>>> import numpy as np
>>> import numpy.linalg as la
>>> np.set_printoptions(precision=2, suppress=True, linewidth=140, floatmode="fixed")
>>> rnd = lambda a: np.round(a, 2) + 0
>>> W0 = np.load("block3.npy")
>>> W0
array([[-3.00,  1.00,  0.00,  0.00,  0.00],
       [ 0.00, -3.00,  1.00,  0.00,  0.00],
       [ 0.00,  0.00, -3.00,  1.00,  0.00],
       [ 0.00,  0.00,  0.00, -3.00,  1.00],
       [ 0.00,  0.00,  0.00,  0.00, -3.00]])
>>> la.matrix_rank(W0 - W0[0, 0] * np.eye(5))
np.int64(4)
>>> np.prod(np.diag(W0)), rnd(la.det(W0))
(np.float64(-243.0), np.float64(-243.0))
>>> vec = np.array([0, 0, 5, 5, 0])
>>> y = W0 @ vec
>>> y
array([  0.00,   5.00, -10.00, -15.00,   0.00])
>>> rnd(la.solve(W0, y + W0[:, 2]))
array([0.00, 0.00, 6.00, 5.00, 0.00])
>>> q, R = la.qr(W0)
>>> q.shape, R.shape
((5, 5), (5, 5))
>>> q.T @ q
array([[1.00, 0.00, 0.00, 0.00, 0.00],
       [0.00, 1.00, 0.00, 0.00, 0.00],
       [0.00, 0.00, 1.00, 0.00, 0.00],
       [0.00, 0.00, 0.00, 1.00, 0.00],
       [0.00, 0.00, 0.00, 0.00, 1.00]])
>>> np.allclose(R.T @ R, W0.T @ W0)
True
>>> np.trace(q @ q.T)
np.float64(5.0)
>>> abs(R[0, 0]), rnd(la.norm(W0[:, 0]))
(np.float64(3.0), np.float64(3.0))
>>> arr = np.diag(np.array([-2, 9, 3, 2, -6, 1, 5, 2, 3]))
>>> arr
array([[-2,  0,  0,  0,  0,  0,  0,  0,  0],
       [ 0,  9,  0,  0,  0,  0,  0,  0,  0],
       [ 0,  0,  3,  0,  0,  0,  0,  0,  0],
       [ 0,  0,  0,  2,  0,  0,  0,  0,  0],
       [ 0,  0,  0,  0, -6,  0,  0,  0,  0],
       [ 0,  0,  0,  0,  0,  1,  0,  0,  0],
       [ 0,  0,  0,  0,  0,  0,  5,  0,  0],
       [ 0,  0,  0,  0,  0,  0,  0,  2,  0],
       [ 0,  0,  0,  0,  0,  0,  0,  0,  3]])
>>> r0 = np.array([0, 2, 5, 2, 0, 3, 1, 0, 2])
>>> M2 = arr + np.outer(r0, np.eye(9)[7])
>>> rnd(la.det(M2) / la.det(arr)), rnd(1 + la.solve(arr, r0)[7])
(np.float64(1.0), np.float64(1.0))
>>> la.matrix_rank(la.inv(M2) - la.inv(arr), tol=1e-8)
np.int64(1)
>>> M2
array([[-2.00,  0.00,  0.00,  0.00,  0.00,  0.00,  0.00,  0.00,  0.00],
       [ 0.00,  9.00,  0.00,  0.00,  0.00,  0.00,  0.00,  2.00,  0.00],
       [ 0.00,  0.00,  3.00,  0.00,  0.00,  0.00,  0.00,  5.00,  0.00],
       [ 0.00,  0.00,  0.00,  2.00,  0.00,  0.00,  0.00,  2.00,  0.00],
       [ 0.00,  0.00,  0.00,  0.00, -6.00,  0.00,  0.00,  0.00,  0.00],
       [ 0.00,  0.00,  0.00,  0.00,  0.00,  1.00,  0.00,  3.00,  0.00],
       [ 0.00,  0.00,  0.00,  0.00,  0.00,  0.00,  5.00,  1.00,  0.00],
       [ 0.00,  0.00,  0.00,  0.00,  0.00,  0.00,  0.00,  2.00,  0.00],
       [ 0.00,  0.00,  0.00,  0.00,  0.00,  0.00,  0.00,  2.00,  3.00]])
>>> evals, evecs = la.eigh(arr)
>>> vec = np.array([2, 0, 2, 0, 3, 0, 2, 3, 0])
>>> (np.sign(evecs[:, -1].round(6)) == np.sign(evecs[0, -1].round(6))).astype(int)
array([1, 0, 1, 1, 1, 1, 1, 1, 1])
>>> rnd(la.eigvalsh(arr[1:, 1:]))
array([-6.00,  1.00,  2.00,  2.00,  3.00,  3.00,  5.00,  9.00])
>>> vec @ arr @ vec / (vec @ vec), evals[0], evals[-1]
(np.float64(-0.4), np.float64(-6.0), np.float64(9.0))
>>> data = np.load("arr.npy")
>>> data
array([[2, 2, 0, 0, 0, 0],
       [1, 1, 0, 0, 0, 0],
       [1, 1, 0, 0, 0, 0],
       [0, 0, 2, 2, 0, 0],
       [0, 0, 1, 1, 0, 0],
       [0, 0, 1, 1, 0, 0],
       [0, 0, 0, 0, 2, 2],
       [0, 0, 0, 0, 1, 1],
       [0, 0, 0, 0, 1, 1]])
>>> la.matrix_rank(data, rtol=0.1)
np.int64(3)
>>> np.argsort(-la.norm(data, axis=0).round(6), kind="stable")[:3]
array([0, 1, 2])
>>> la.cond(data) > 100
np.True_
>>> rnd(np.sort(la.eigvals(arr)))
array([-6.00, -2.00,  1.00,  2.00,  2.00,  3.00,  3.00,  5.00,  9.00])
>>> np.prod(np.diag(arr)), rnd(la.det(arr))
(np.int64(19440), np.float64(19440.0))
>>> arr @ arr
array([[ 4,  0,  0,  0,  0,  0,  0,  0,  0],
       [ 0, 81,  0,  0,  0,  0,  0,  0,  0],
       [ 0,  0,  9,  0,  0,  0,  0,  0,  0],
       [ 0,  0,  0,  4,  0,  0,  0,  0,  0],
       [ 0,  0,  0,  0, 36,  0,  0,  0,  0],
       [ 0,  0,  0,  0,  0,  1,  0,  0,  0],
       [ 0,  0,  0,  0,  0,  0, 25,  0,  0],
       [ 0,  0,  0,  0,  0,  0,  0,  4,  0],
       [ 0,  0,  0,  0,  0,  0,  0,  0,  9]])
>>> [int(la.matrix_rank(la.matrix_power(arr, p))) for p in range(1, 10)]
[9, 9, 9, 9, 9, 9, 9, 9, 9]
